>>> import numpy as np
>>> import numpy.linalg as la
>>> np.set_printoptions(precision=2, suppress=True, linewidth=200, legacy="1.25")
>>> W0 = np.loadtxt("run14.csv", delimiter=",")
>>> W0
array([[3., 1., 1.],
       [1., 3., 1.],
       [1., 1., 3.]])
>>> x = np.ones(3)
>>> for _ in range(3):
...     x = W0 @ x
...     x /= la.norm(x)
...     print(round(x @ W0 @ x, 2))
... 
5.0
5.0
5.0
>>> round(float(la.eigvalsh(W0)[-1]), 2)
5.0
>>> x
array([0.58, 0.58, 0.58])
>>> A = np.load("data.npy")
>>> A
array([[0, 0, 1, 0, 0, 1, 1],
       [0, 0, 0, 0, 1, 0, 0],
       [1, 0, 0, 1, 0, 1, 0],
       [0, 0, 1, 0, 1, 0, 0],
       [0, 1, 0, 1, 0, 0, 0],
       [1, 0, 1, 0, 0, 0, 0],
       [1, 0, 0, 0, 0, 0, 0]])
>>> # null space of dimension 1
>>> evals, evecs = la.eigh(A)
>>> x = np.array([5, 0, 1, 5, 1, 2, 3])
>>> np.abs(A).sum(axis=1).max(), np.round(np.abs(evals).max(), 2)
(3, 2.34)
>>> np.round(la.eigvalsh(A[1:, 1:]), 2) + 0
array([-1.73, -1.  ,  0.  ,  0.  ,  1.  ,  1.73])
>>> U, sig, vt = la.svd(A)
>>> np.argmax(sig[:-1] / (sig[1:] + 1e-6)) + 1
6
>>> M2 = U[:, :6] @ np.diag(sig[:6]) @ vt[:6]
>>> la.matrix_rank(A, rtol=0.05)
6
>>> round(float(la.norm(A - M2) / la.norm(A)), 2)
0.0
>>> round(np.abs(A - M2).max(), 2)
0.0
>>> M2.round(2) + 0
array([[0., 0., 1., 0., 0., 1., 1.],
       [0., 0., 0., 0., 1., 0., 0.],
       [1., 0., 0., 1., 0., 1., 0.],
       [0., 0., 1., 0., 1., 0., 0.],
       [0., 1., 0., 1., 0., 0., 0.],
       [1., 0., 1., 0., 0., 0., 0.],
       [1., 0., 0., 0., 0., 0., 0.]])
>>> la.matrix_rank(M2)
6
>>> W2 = np.array([[3, 0, -2, -2, -2, -3],
...     [1, 0, -1, -2, -2, 0],
...     [2, 3, -3, -3, 1, 1],
...     [0, -2, -2, -2, 0, 2],
...     [1, 2, 0, 2, 2, 3],
...     [-3, -1, 2, 0, -1, 1]])
>>> rng = np.random.default_rng(46)
>>> F = (rng.random((22, 6)) < 0.25) @ W2
>>> F
array([[-2, -1,  1, -2, -3,  1],
       [ 0,  0,  0,  0,  0,  0],
       [-1,  1,  1,  0, -1,  4],
       [-2,  1,  2,  2,  1,  4],
       [ 1,  2,  0,  2,  2,  3],
       [ 0,  0,  0,  0,  0,  0],
       [ 2,  2, -3, -5, -2, -1],
       [ 1,  0, -1, -2, -2,  0],
       [ 2,  0, -3, -2,  0,  5],
       [ 4,  2, -2,  0,  0,  0],
       [ 0, -2, -2, -2,  0,  2],
       [ 2,  3, -3, -3,  1,  1],
       [ 0, -2, -2, -2,  0,  2],
       [ 2,  3, -3, -3,  1,  1],
       [ 0,  0,  0,  0,  0,  0],
       [-2, -1,  1, -2, -3,  1],
       [ 0,  0,  0,  0,  0,  0],
       [ 3,  3, -4, -5, -1,  1],
       [-3, -3,  0, -2, -1,  3],
       [ 3,  3, -4, -5, -1,  1],
       [ 3,  3, -4, -5, -1,  1],
       [ 1, -2, -3, -4, -2,  2]])
>>> # rows 1 and 5 are equal
>>> F.sum(axis=1)
array([-6,  0,  4,  8, 10,  0, -7, -4,  2,  4, -4,  1, -4,  1,  0, -6,  0, -3, -6, -3, -3, -8])
>>> np.zeros(22, 6)
Traceback (most recent call last):
  File "<python-input-30>", line 1, in <module>
    np.zeros(22, 6)
    ~~~~~~~~^^^^^^^
TypeError: Cannot interpret '6' as a data type
>>> la.svd(F, compute_uv=False)
array([18.72, 10.76,  8.89,  5.45,  3.35,  0.01])
>>> np.unravel_index(np.abs(F).argmax(), F.shape)
(6, 3)
>>> np.round(la.norm(F), 2)
24.21
>>> F.sum(axis=0)
array([ 14,  12, -29, -40, -12,  31])
>>> np.abs(F).max()
5
>>> np.count_nonzero(F)
94
>>> def softmax(z):
...     e = np.exp(z - z.max(axis=-1, keepdims=True))
...     return e / e.sum(axis=-1, keepdims=True)
... 
>>> softmax(F[1])
array([0.17, 0.17, 0.17, 0.17, 0.17, 0.17])
>>> scores = F @ F.T / np.sqrt(6)
>>> softmax(scores)[1] @ F
array([ 0.64,  0.55, -1.32, -1.82, -0.55,  1.41])
>>> round(float(np.abs(la.eigvals(A)).max()), 2)
2.34
>>> la.matrix_power(A, 4)
array([[12,  1,  7,  6,  1,  7,  2],
       [ 1,  2,  0,  3,  0,  1,  0],
       [ 7,  0, 13,  2,  5,  7,  5],
       [ 6,  3,  2,  7,  0,  5,  1],
       [ 1,  0,  5,  0,  5,  1,  1],
       [ 7,  1,  7,  5,  1,  8,  4],
       [ 2,  0,  5,  1,  1,  4,  3]])
>>> A @ A
array([[3, 0, 1, 1, 0, 1, 0],
       [0, 1, 0, 1, 0, 0, 0],
       [1, 0, 3, 0, 1, 1, 1],
       [1, 1, 0, 2, 0, 1, 0],
       [0, 0, 1, 0, 2, 0, 0],
       [1, 0, 1, 1, 0, 2, 1],
       [0, 0, 1, 0, 0, 1, 1]])
>>> np.trace(A)
0
>>> np.allclose(A, A.T)
True
>>> np.argsort(-la.norm(F, axis=0).round(6), kind="stable")[:3]
array([3, 2, 5])
>>> la.matrix_rank(F, rtol=0.1)
5
>>> lab = F[:, 3] > np.median(F[:, 3])
>>> u = F[lab].mean(axis=0) - F[~lab].mean(axis=0)
>>> lab.astype(int)
array([0, 1, 1, 1, 1, 1, 0, 0, 0, 1, 0, 0, 0, 0, 1, 0, 1, 0, 0, 0, 0, 0])
>>> data = np.load("test4.npy")
>>> data
array([[ 0.59,  0.71,  2.97,  0.18, -0.22, -1.63,  0.67, -2.11],
       [-0.01,  0.26, -1.36,  0.01,  0.01,  1.29,  0.19,  1.  ],
       [ 0.28,  0.61,  0.41,  0.07, -0.09,  0.14,  0.44, -0.33],
       [-1.17, -0.34, -5.24, -0.83,  0.61,  1.69, -2.01,  2.52]])
>>> # looks like rank 3
>>> x = np.array([3, 0, 1, 3, 1, 1, 3, 0])
>>> h1 = np.maximum(data @ x, 0)
>>> np.maximum(data @ (3 * x), 0)
array([16.32,  1.53,  8.49,  0.  ])
>>> data * (h1 > 1e-9)[:, None]
array([[ 0.59,  0.71,  2.97,  0.18, -0.22, -1.63,  0.67, -2.11],
       [-0.01,  0.26, -1.36,  0.01,  0.01,  1.29,  0.19,  1.  ],
       [ 0.28,  0.61,  0.41,  0.07, -0.09,  0.14,  0.44, -0.33],
       [-0.  , -0.  , -0.  , -0.  ,  0.  ,  0.  , -0.  ,  0.  ]])
>>> np.flatnonzero(h1 > 1e-9)
array([0, 1, 2])
>>> h1
array([5.44, 0.51, 2.83, 0.  ])
>>> U, sig, vt = la.svd(data)
>>> evecs = vt[:(sig > 1e-8).sum()]
>>> x = data[1] + -3 * data[2] + rng.integers(2) * np.eye(8)[3]
>>> x
array([-0.85, -1.57, -2.59, -0.2 ,  0.28,  0.87, -1.13,  1.99])
>>> np.allclose(evecs.T @ evecs @ x, x)
True
>>> K = np.loadtxt("dump.csv", delimiter=",")
>>> K
array([[3., 7., 7., 3., 0., 3., 9., 0.],
       [4., 7., 6., 9., 4., 8., 6., 3.],
       [5., 5., 6., 3., 4., 9., 4., 1.],
       [1., 9., 7., 4., 5., 3., 8., 0.],
       [1., 2., 6., 8., 2., 7., 1., 3.],
       [6., 8., 6., 5., 8., 6., 6., 1.],
       [2., 6., 2., 1., 5., 2., 5., 3.],
       [0., 0., 0., 0., 0., 0., 0., 7.]])
>>> W = np.array([[-2, -3, 1, 0],
...     [-1, 2, 1, 3],
...     [0, 2, -2, 3],
...     [2, -1, -3, -2],
...     [3, -2, -1, -1],
...     [-3, 3, -1, -1],
...     [-3, -1, 0, 2],
...     [3, -3, -1, -3]])
>>> coef = np.array([-1, -1, 1, 2])
>>> act = np.maximum(K @ W + coef, 0)
>>> (act > 0).mean(axis=0)
array([0.25, 0.62, 0.  , 0.75])
>>> act
array([[ 0., 15.,  0., 53.],
       [ 0.,  5.,  0., 14.],
       [ 0., 15.,  0., 21.],
       [ 0., 15.,  0., 50.],
       [ 2., 11.,  0.,  0.],
       [ 0.,  0.,  0., 29.],
       [ 0.,  0.,  0., 18.],
       [20.,  0.,  0.,  0.]])
>>> la.matrix_rank(act)
3
>>> (act > 0).astype(int)
array([[0, 1, 0, 1],
       [0, 1, 0, 1],
       [0, 1, 0, 1],
       [0, 1, 0, 1],
       [1, 1, 0, 0],
       [0, 0, 0, 1],
       [0, 0, 0, 1],
       [1, 0, 0, 0]])
>>> W2 = np.array([[-4, -3], [-3, 2], [-3, -5], [0, 2]])
>>> act @ W2
array([[-45., 136.],
       [-15.,  38.],
       [-45.,  72.],
       [-45., 130.],
       [-41.,  16.],
       [  0.,  58.],
       [  0.,  36.],
       [-80., -60.]])
>>> (act @ W2).round(6).argmax(axis=1)
array([1, 1, 1, 1, 1, 1, 1, 1])
>>> J = np.loadtxt("arr.csv", delimiter=",")
>>> J
array([[ 2.04,  2.98,  0.98, -0.02, -1.99,  5.02,  3.02],
       [ 2.  ,  2.99,  0.99,  0.03, -2.01,  5.  ,  3.04],
       [ 2.02,  3.02,  0.97, -0.03, -2.02,  5.01,  3.03],
       [ 1.99,  3.  ,  0.98, -0.01, -2.  ,  5.  ,  2.99],
       [ 1.97,  3.  ,  0.99,  0.  , -2.01,  5.02,  3.01],
       [ 2.  ,  3.01,  1.02,  0.01, -2.01,  4.96,  3.  ],
       [ 1.95,  3.01,  1.  , -0.03, -2.01,  4.97,  3.01],
       [ 2.  ,  3.01,  0.99, -0.01, -1.99,  4.97,  3.01],
       [ 2.03,  3.  ,  1.05,  0.03, -2.02,  4.99,  3.  ],
       [ 0.01, -0.98,  0.  ,  2.04, -3.03, -3.  ,  0.  ],
       [ 0.  , -1.  ,  0.04,  2.  , -2.99, -3.01,  0.02],
       [ 0.  , -0.99,  0.01,  2.01, -2.99, -3.03,  0.02],
       [ 0.  , -0.99,  0.05,  2.02, -3.02, -3.01,  0.02],
       [-0.02, -0.99,  0.04,  1.99, -2.99, -3.02,  0.01],
       [ 0.01, -0.98, -0.02,  2.02, -3.04, -2.99,  0.01],
       [ 0.03, -0.98,  0.03,  2.03, -2.98, -3.  ,  0.03],
       [ 0.01, -1.01,  0.01,  1.97, -2.99, -3.02,  0.01],
       [ 0.  , -0.99,  0.02,  1.97, -2.98, -2.99, -0.02]])
>>> d = la.norm(J[:, None] - J[None], axis=-1)
>>> np.unravel_index(d.round(6).argmax(), d.shape)
(2, 11)
>>> d[11].round(6).argsort(kind="stable")[:4]
array([11, 10, 13, 16])
>>> d.mean(axis=1).argmax()
2
>>> d[11]
array([9.99, 9.96, 9.99, 9.96, 9.98, 9.93, 9.94, 9.95, 9.96, 0.06, 0.04, 0.  , 0.05, 0.04, 0.07, 0.05, 0.05, 0.07])
>>> d.shape
(18, 18)
>>> (d + 1e9 * np.eye(18)).round(6).argmin(axis=1)
array([ 2,  4,  0,  4,  3,  7,  7,  3,  5, 14, 13, 10, 10, 10,  9, 10, 10, 16])
>>> d[:5, :5]
array([[0.  , 0.07, 0.06, 0.07, 0.08],
       [0.07, 0.  , 0.07, 0.07, 0.06],
       [0.06, 0.07, 0.  , 0.06, 0.07],
       [0.07, 0.07, 0.06, 0.  , 0.04],
       [0.08, 0.06, 0.07, 0.04, 0.  ]])
